% ipython --no-banner

In [1]: import numpy as np

In [2]: np.set_printoptions(precision=4, suppress=True, linewidth=100)

In [3]: E = np.loadtxt("block16.csv", delimiter=",")

In [4]: E
Out[4]: 
array([[1., 0., 0., 0., 0.],
       [6., 1., 0., 0., 0.],
       [3., 3., 1., 0., 0.],
       [2., 8., 3., 1., 0.],
       [8., 8., 1., 3., 1.]])

In [5]: # triangular

In [6]: f = np.array([3, 0, 3, 0, 3])

In [7]: M2 = E + np.outer(f, np.eye(5)[1])

In [8]: np.round(np.linalg.det(M2) / np.linalg.det(E), 4), round(1 + np.linalg.solve(E, f)[1], 4)
Out[8]: (np.float64(-17.0), np.float64(-17.0))

In [9]: M2
Out[9]: 
array([[ 1.,  3.,  0.,  0.,  0.],
       [ 6.,  1.,  0.,  0.,  0.],
       [ 3.,  6.,  1.,  0.,  0.],
       [ 2.,  8.,  3.,  1.,  0.],
       [ 8., 11.,  1.,  3.,  1.]])

In [10]: np.linalg.matrix_rank(np.linalg.inv(M2) - np.linalg.inv(E), tol=1e-8)
Out[10]: np.int64(1)

In [11]: np.linalg.eigvals(M2)
Out[11]: array([ 1.    ,  1.    ,  1.    ,  5.2426, -3.2426])

In [12]: np.round(np.linalg.eigvals(M2).sum().real, 4)
Out[12]: np.float64(5.0)

In [13]: np.poly(M2)
Out[13]: array([  1.,  -5.,  -8.,  44., -49.,  17.])

In [14]: np.kron(np.eye(2, dtype=int), M2)
Out[14]: 
array([[ 1.,  3.,  0.,  0.,  0.,  0.,  0.,  0.,  0.,  0.],
       [ 6.,  1.,  0.,  0.,  0.,  0.,  0.,  0.,  0.,  0.],
       [ 3.,  6.,  1.,  0.,  0.,  0.,  0.,  0.,  0.,  0.],
       [ 2.,  8.,  3.,  1.,  0.,  0.,  0.,  0.,  0.,  0.],
       [ 8., 11.,  1.,  3.,  1.,  0.,  0.,  0.,  0.,  0.],
       [ 0.,  0.,  0.,  0.,  0.,  1.,  3.,  0.,  0.,  0.],
       [ 0.,  0.,  0.,  0.,  0.,  6.,  1.,  0.,  0.,  0.],
       [ 0.,  0.,  0.,  0.,  0.,  3.,  6.,  1.,  0.,  0.],
       [ 0.,  0.,  0.,  0.,  0.,  2.,  8.,  3.,  1.,  0.],
       [ 0.,  0.,  0.,  0.,  0.,  8., 11.,  1.,  3.,  1.]])

In [15]: round(float(np.linalg.det(M2.T)), 4)
Out[15]: -17.0

In [16]: np.einsum("ii->", M2)
Out[16]: np.float64(5.0)

In [17]: C2 = E.T @ E

In [18]: np.allclose(C2, C2.T)
Out[18]: True

In [19]: (E @ E.T).shape
Out[19]: (5, 5)

In [20]: np.linalg.svd(E, compute_uv=False) ** 2
Out[20]: array([236.491 ,  33.8672,   3.6105,   0.0302,   0.0011])

In [21]: np.linalg.matrix_rank(E, rtol=0.1)
Out[21]: np.int64(3)

In [22]: np.round(np.linalg.norm(E, 2) / np.linalg.norm(E), 4)
Out[22]: np.float64(0.929)

In [23]: np.argsort(-np.linalg.norm(E, axis=0).round(6), kind="stable")[:3]
Out[23]: array([1, 0, 2])

In [24]: round(np.log10(np.linalg.cond(E)))
Out[24]: 3

In [25]: np.abs(np.linalg.svd(E)[2][-1])
Out[25]: array([0.0312, 0.1969, 0.5053, 0.0062, 0.8396])

In [26]: data = np.loadtxt("m.csv", delimiter=",")

In [27]: data
Out[27]: 
array([[-2.,  0.,  0.,  0.],
       [ 0., -1.,  0.,  0.],
       [ 0.,  0.,  0.,  0.],
       [ 0.,  0.,  0.,  2.]])

In [28]: # triangular: eigenvalues sit on the diagonal

In [29]: ev, evecs = np.linalg.eigh(data)

In [30]: np.linalg.eigvalsh(data + 4 * np.eye(4))
Out[30]: array([2., 3., 4., 6.])

In [31]: np.unique(ev.round(6) + 0, return_counts=True)[1]
Out[31]: array([1, 1, 1, 1])

In [32]: (ev > 1e-8).sum(), (ev < -1e-8).sum()
Out[32]: (np.int64(1), np.int64(2))

In [33]: Uu, sigma, Vt = np.linalg.svd(data)

In [34]: sigma
Out[34]: array([2., 2., 1., 0.])

In [35]: np.argmax(sigma[:-1] / (sigma[1:] + 1e-6)) + 1
Out[35]: np.int64(3)

In [36]: M2 = Uu[:, :3] @ np.diag(sigma[:3]) @ Vt[:3]

In [37]: round(float(np.linalg.norm(data - M2, 2)), 4), sigma[3]
Out[37]: (0.0, np.float64(0.0))

In [38]: np.round(np.linalg.norm(data - M2) / np.linalg.norm(data), 4)
Out[38]: np.float64(0.0)

In [39]: np.abs(data - M2).max()
Out[39]: np.float64(0.0)

In [40]: Uu, sigma, Vt = np.linalg.svd(E)

In [41]: np.argmax(sigma[:-1] / (sigma[1:] + 1e-6)) + 1
Out[41]: np.int64(3)

In [42]: sigma
Out[42]: array([15.3783,  5.8196,  1.9001,  0.1738,  0.0338])

In [43]: M2 = Uu[:, :3] @ np.diag(sigma[:3]) @ Vt[:3]

In [44]: np.linalg.matrix_rank(M2)
Out[44]: np.int64(3)

In [45]: round(float(np.linalg.norm(E - M2, 2)), 4), round(float(sigma[3]), 4)
Out[45]: (0.1738, 0.1738)

In [46]: np.linalg.cond(data) > 100
Out[46]: np.True_

In [47]: [round(float(x), 4) for x in np.linalg.svd(data, compute_uv=False)[:3]]
Out[47]: [2.0, 2.0, 1.0]

In [48]: round(np.linalg.norm(data, 2) / np.linalg.norm(data), 4)
Out[48]: np.float64(0.6667)

In [49]: rank = np.linalg.matrix_rank(data)

In [50]: rank
Out[50]: np.int64(3)

In [51]: N = np.linalg.svd(data)[2][rank:].T

In [52]: np.linalg.matrix_rank(data.T @ data), np.linalg.matrix_rank(data @ data.T)
Out[52]: (np.int64(3), np.int64(3))

In [53]: [int(np.linalg.matrix_rank(data[:, :j + 1])) for j in range(4)]
Out[53]: [1, 2, 2, 3]

In [54]: np.allclose(data @ N, 0)
Out[54]: True

In [55]: [int(np.linalg.matrix_rank(data[:i])) for i in range(1, len(data) + 1)]
Out[55]: [1, 2, 2, 3]
